>>> import numpy as np
>>> import numpy.linalg as la
>>> np.set_printoptions(precision=1, suppress=True, linewidth=160)
>>> A = np.load("out15.npy")
>>> A
array([[ 0,  1,  0,  1,  2, -2],
       [-1,  0,  0, -3,  1, -1],
       [ 0,  0,  0, -1,  0,  3],
       [-1,  3,  1,  0, -2,  3],
       [-2, -1,  0,  2,  0, -1],
       [ 2,  1, -3, -3,  1,  0]])
>>> q, vecs = la.qr(A[:, :4])[0], la.qr(A[:, 4:])[0]
>>> sigma = la.svd(q.T @ vecs, compute_uv=False)
>>> (sigma > 0.9).sum()
np.int64(0)
>>> np.degrees(np.arccos(sigma.clip(0, 1)))
array([53.4, 55.6])
>>> E = np.loadtxt("arr.csv", delimiter=",")
>>> E
array([[ 1.,  0.,  0.,  0.,  0.,  0.,  0.,  0.,  0.],
       [ 3.,  1.,  0.,  0.,  0.,  0.,  0.,  0.,  0.],
       [ 1.,  0.,  1.,  0.,  0.,  0.,  0.,  0.,  0.],
       [ 5.,  5.,  5.,  1.,  0.,  0.,  0.,  0.,  0.],
       [ 1., -1.,  0.,  3.,  1.,  0.,  0.,  0.,  0.],
       [ 0., -2.,  1.,  5.,  5.,  1.,  0.,  0.,  0.],
       [-5., -1., -4.,  1., -1.,  1.,  1.,  0.,  0.],
       [ 3.,  1., -4.,  1., -1., -3., -1.,  1.,  0.],
       [-3.,  0.,  0., -1., -3.,  1., -2., -4.,  1.]])
>>> U, sigma, Vh = la.svd(E)
>>> np.argmax(sigma[:-1] / (sigma[1:] + 1e-6)) + 1
np.int64(7)
>>> A2 = U[:, :7] @ np.diag(sigma[:7]) @ Vh[:7]
>>> round(la.norm(E - A2, 2), 1), np.round(sigma[7], 1)
(np.float64(0.0), np.float64(0.0))
>>> round(np.abs(E - A2).max(), 1)
np.float64(0.0)
>>> round(float(la.norm(E - A2) / la.norm(E)), 1)
0.0
>>> A2.round(1) + 0
array([[ 1.,  0.,  0.,  0.,  0.,  0.,  0.,  0.,  0.],
       [ 3.,  1.,  0.,  0.,  0.,  0.,  0.,  0.,  0.],
       [ 1.,  0.,  1.,  0.,  0.,  0.,  0.,  0.,  0.],
       [ 5.,  5.,  5.,  1.,  0.,  0.,  0.,  0.,  0.],
       [ 1., -1.,  0.,  3.,  1.,  0.,  0.,  0.,  0.],
       [ 0., -2.,  1.,  5.,  5.,  1.,  0.,  0.,  0.],
       [-5., -1., -4.,  1., -1.,  1.,  1.,  0.,  0.],
       [ 3.,  1., -4.,  1., -1., -3., -1.,  1.,  0.],
       [-3.,  0.,  0., -1., -3.,  1., -2., -4.,  1.]])
>>> A2 = np.array([[0, 1, -2],
...     [2, -1, 1],
...     [-1, -2, 1],
...     [2, -1, -1],
...     [-2, -2, 1],
...     [0, -2, -2],
...     [-1, -1, 1],
...     [1, 1, -2],
...     [-1, -1, -1],
...     [-1, 2, 0],
...     [2, -1, -2]])
>>> C = np.array([[2, 0, 3, -1], [-2, 0, 0, 3], [2, 1, 1, 1]])
>>> K = A2 @ C
>>> K
array([[-6, -2, -2,  1],
       [ 8,  1,  7, -4],
       [ 4,  1, -2, -4],
       [ 4, -1,  5, -6],
       [ 2,  1, -5, -3],
       [ 0, -2, -2, -8],
       [ 2,  1, -2, -1],
       [-4, -2,  1,  0],
       [-2, -1, -4, -3],
       [-6,  0, -3,  7],
       [ 2, -2,  4, -7]])
>>> U, sigma, Vh = la.svd(K)
>>> sigma.round(1) + 0
array([20.2, 11.9,  9. ,  0. ])
>>> A2 = U[:, :3] @ np.diag(sigma[:3]) @ Vh[:3]
>>> la.matrix_rank(K, rtol=0.05)
np.int64(3)
>>> la.matrix_rank(A2)
np.int64(3)
>>> np.round(la.norm(K - A2) / la.norm(K), 1)
np.float64(0.0)
>>> round(la.norm(K - A2, 2), 1), round(sigma[3], 1)
(np.float64(0.0), np.float64(0.0))
>>> G = np.cov(K, rowvar=False)
>>> np.round(la.eigvalsh(G)[::-1], 1) + 0
array([37.6, 10.3,  7.3,  0. ])
>>> np.argsort(-K.std(axis=0).round(6), kind="stable")
array([0, 3, 2, 1])
>>> G
array([[ 19.9,   3.2,   9.7, -12.6],
       [  3.2,   1.9,  -0.7,   1. ],
       [  9.7,  -0.7,  15.6,  -6.4],
       [-12.6,   1. ,  -6.4,  17.9]])
>>> np.round(np.corrcoef(K[:, 0], K[:, 2])[0, 1], 1)
np.float64(0.6)
>>> proj = np.triu(np.array([[-1, 0, -5, 4], [1, 3, 4, -2], [0, 0, -4, 1], [2, 4, -5, -5]]), 1) + np.eye(4)
>>> A2 = proj @ G @ la.inv(proj)
>>> round(la.det(A2), 1)
np.float64(0.0)
>>> proj @ G - G @ proj
array([[-98.9,   7.2, -17.1,  20.6],
       [ 64. ,  -4.6,  83.8, -69.7],
       [-12.6,   1. ,  44.8, -37.9],
       [  0. ,   0. , -66.8,  58.6]])
>>> np.round(np.trace(A2), 1), round(float(np.trace(G)), 1)
(np.float64(55.2), 55.2)
>>> la.matrix_rank(A2)
np.int64(3)
>>> cen = K - K.mean(axis=0)
>>> vecs = la.svd(cen)[2][:3]
>>> A2 = cen - cen @ vecs.T @ vecs
>>> np.round(np.cov(cen @ vecs.T, rowvar=False), 1) + 0
array([[37.6,  0. ,  0. ],
       [ 0. , 10.3,  0. ],
       [ 0. ,  0. ,  7.3]])
>>> la.norm(A2, axis=1).round(6).argmax()
np.int64(0)
>>> (cen @ vecs.T).std(axis=0)
array([5.8, 3.1, 2.6])
